$ ipython --no-banner

In [1]: import numpy as np

In [2]: import numpy.linalg as la

In [3]: np.set_printoptions(precision=2, suppress=True, linewidth=120)

In [4]: F = np.loadtxt("w.csv", delimiter=",")

In [5]: print(F)
[[ 145.  -44. -100.   -8.]
 [ -44.   17.   24.   24.]
 [-100.   24.   80.  -32.]
 [  -8.   24.  -32.  128.]]

In [6]: # looks like rank 2

In [7]: W1 = np.array([[-2, -2, 1, -1, -2],
   ...:     [2, 0, -1, 1, 1],
   ...:     [-2, 0, -1, -2, -1],
   ...:     [0, -2, -2, -2, -1]])

In [8]: coef = np.array([0, 0, 1, -2, -2])

In [9]: H = np.maximum(F @ W1 + coef, 0)

In [10]: print((H > 0).mean(axis=0))
[0.75 0.5  0.25 0.5  0.5 ]

In [11]: print(H)
[[  0.   0. 306.  25.   0.]
 [ 74.  40.   0.   0.  55.]
 [ 88. 264.   0.  26. 174.]
 [128.   0.   0.   0.   0.]]

In [12]: print(la.matrix_rank(H))
4

In [13]: C = np.array([[0, 0, 1], [0, 1, -1], [3, -3, -1], [0, -1, 1], [-1, 3, 0]])

In [14]: print(H @ C)
[[ 918. -943. -281.]
 [ -55.  205.   34.]
 [-174.  760. -150.]
 [   0.    0.  128.]]

In [15]: print(W1 @ C)
[[  5 -10  -2]
 [ -4   5   4]
 [ -2   2  -3]
 [ -5   3   2]]

In [16]: print((H @ C).round(6).argmax(axis=1))
[0 1 1 2]

In [17]: M2 = np.array([[2, 1, 3], [1, 0, 3], [3, 2, 2], [0, 0, 1], [1, 3, 0]])

In [18]: print(la.matrix_rank(H @ M2))
3

In [19]: print(H @ M2)
[[ 918.  612.  637.]
 [ 243.  239.  342.]
 [ 614.  610. 1082.]
 [ 256.  128.  384.]]

In [20]: M2 @ H
ValueError: matmul: Input operand 1 has a mismatch in its core dimension 0, with gufunc signature (n?,k),(k,m?)->(n?,m?) (size 4 is different from 3)


In [21]: print(np.einsum("ij->j", H))
[290. 304. 306.  51. 229.]

In [22]: ev, vecs = la.eigvalsh(F)
ValueError: too many values to unpack (expected 2)


In [23]: ev, vecs = la.eigh(F)

In [24]: print(np.round(la.eigvalsh(F @ F), 2) + 0)
[    0.      0.  19678.1 52771.9]

In [25]: print(np.round(vecs.T @ vecs, 2) + 0)
[[1. 0. 0. 0.]
 [0. 1. 0. 0.]
 [0. 0. 1. 0.]
 [0. 0. 0. 1.]]

In [26]: print(np.round(la.svd(F, compute_uv=False), 2) + 0)
[229.72 140.28   0.     0.  ]

In [27]: print(la.eigvalsh(F + -1 * np.eye(4)))
[ -1.    -1.   139.28 228.72]
